>>> import numpy as np
>>> from numpy import linalg as LA
>>> np.set_printoptions(suppress=True, linewidth=160)
>>> rnd = lambda a: np.round(a, 2) + 0
>>> J = np.loadtxt("sample18.csv", delimiter=",")
>>> print(J)
[[  1.  -2.   4.  -8.]
 [  1.  -1.   1.  -1.]
 [  1.   0.   0.   0.]
 [  1.   1.   1.   1.]
 [  1.   2.   4.   8.]
 [  1.   3.   9.  27.]
 [  1.   4.  16.  64.]
 [  1.   5.  25. 125.]
 [  1.   6.  36. 216.]
 [  1.   7.  49. 343.]
 [  1.   8.  64. 512.]]
>>> # column 3 is much longer than the rest
>>> M2 = np.c_[J[:, :2] @ np.array([[-1, -1], [3, 1]]), np.array([-2, -2, 0, 0, 1, 2, 2, 2, 0, 2, 1])]
>>> M2
array([[-7., -3., -2.],
       [-4., -2., -2.],
       [-1., -1.,  0.],
       [ 2.,  0.,  0.],
       [ 5.,  1.,  1.],
       [ 8.,  2.,  2.],
       [11.,  3.,  2.],
       [14.,  4.,  2.],
       [17.,  5.,  0.],
       [20.,  6.,  2.],
       [23.,  7.,  1.]])
>>> rnd(LA.norm(LA.qr(J)[0].T @ M2, axis=0) ** 2 / ((M2 ** 2).sum(axis=0) + 1e-12))
array([1.  , 1.  , 0.82])
>>> LA.matrix_rank(np.c_[J, M2])
np.int64(5)
>>> K = np.load("data.npy")
>>> K
array([[  2.45, -14.49,  13.56],
       [-15.08, -13.11,  -0.93],
       [ 10.51,  10.06,  13.73],
       [  0.4 ,  19.42,  -4.78],
       [  1.92,   1.36, -19.86],
       [ -7.68,  13.45,  12.66],
       [ -4.73,  16.72,   9.9 ],
       [-15.5 ,  11.58,   5.06],
       [ 14.35,  -6.75, -12.19],
       [  5.99,   4.01, -18.65],
       [ -2.57,  18.4 ,  -7.41],
       [-13.88,  -0.75,  14.38],
       [ 19.64,   0.39,  -3.77],
       [  6.91, -11.15, -15.1 ],
       [ 17.47,   4.39,   8.69],
       [ 17.49,   3.4 ,   9.08],
       [ 10.43,   6.9 , -15.61],
       [  9.18,  11.59,  13.47],
       [  2.82,  12.37,  15.46],
       [-14.73,  12.58,   4.99],
       [  3.76, -19.61,   1.08],
       [ -5.08, -12.06,  15.13],
       [-15.92,   8.63,  -8.5 ],
       [  1.54,  13.92,  14.28]])
>>> d = LA.norm(K[:, None] - K[None], axis=-1)
>>> print(d.mean(axis=1).argmax())
1
>>> rnd(LA.norm(K, axis=1))
array([20.  , 20.  , 20.  , 20.  , 20.  , 20.  , 20.  , 20.  , 20.  , 19.99, 20.  , 20.  , 20.  , 20.  , 20.  , 20.  , 20.  , 20.  , 20.  , 20.  , 20.  ,
       20.  , 20.  , 20.  ])
>>> (d + 1e9 * np.eye(24)).round(6).argmin(axis=1)
array([21, 21, 17, 10,  9,  6,  5, 19, 13,  4,  3, 21,  8,  8, 15, 14,  9,  2, 23,  7,  0,  0,  7, 18])
>>> np.flatnonzero(d[13] < d.mean() / 2)
array([ 8, 13])
>>> G = np.cov(K, rowvar=False)
>>> rnd(np.polyfit(K[:, 0], K[:, 2], 1))
array([-0.16,  2.06])
>>> print(rnd(np.corrcoef(K[:, 0], K[:, 2])[0, 1]))
-0.14
>>> rnd(G)
array([[123.13, -14.78, -19.38],
       [-14.78, 128.57,  16.48],
       [-19.38,  16.48, 145.43]])
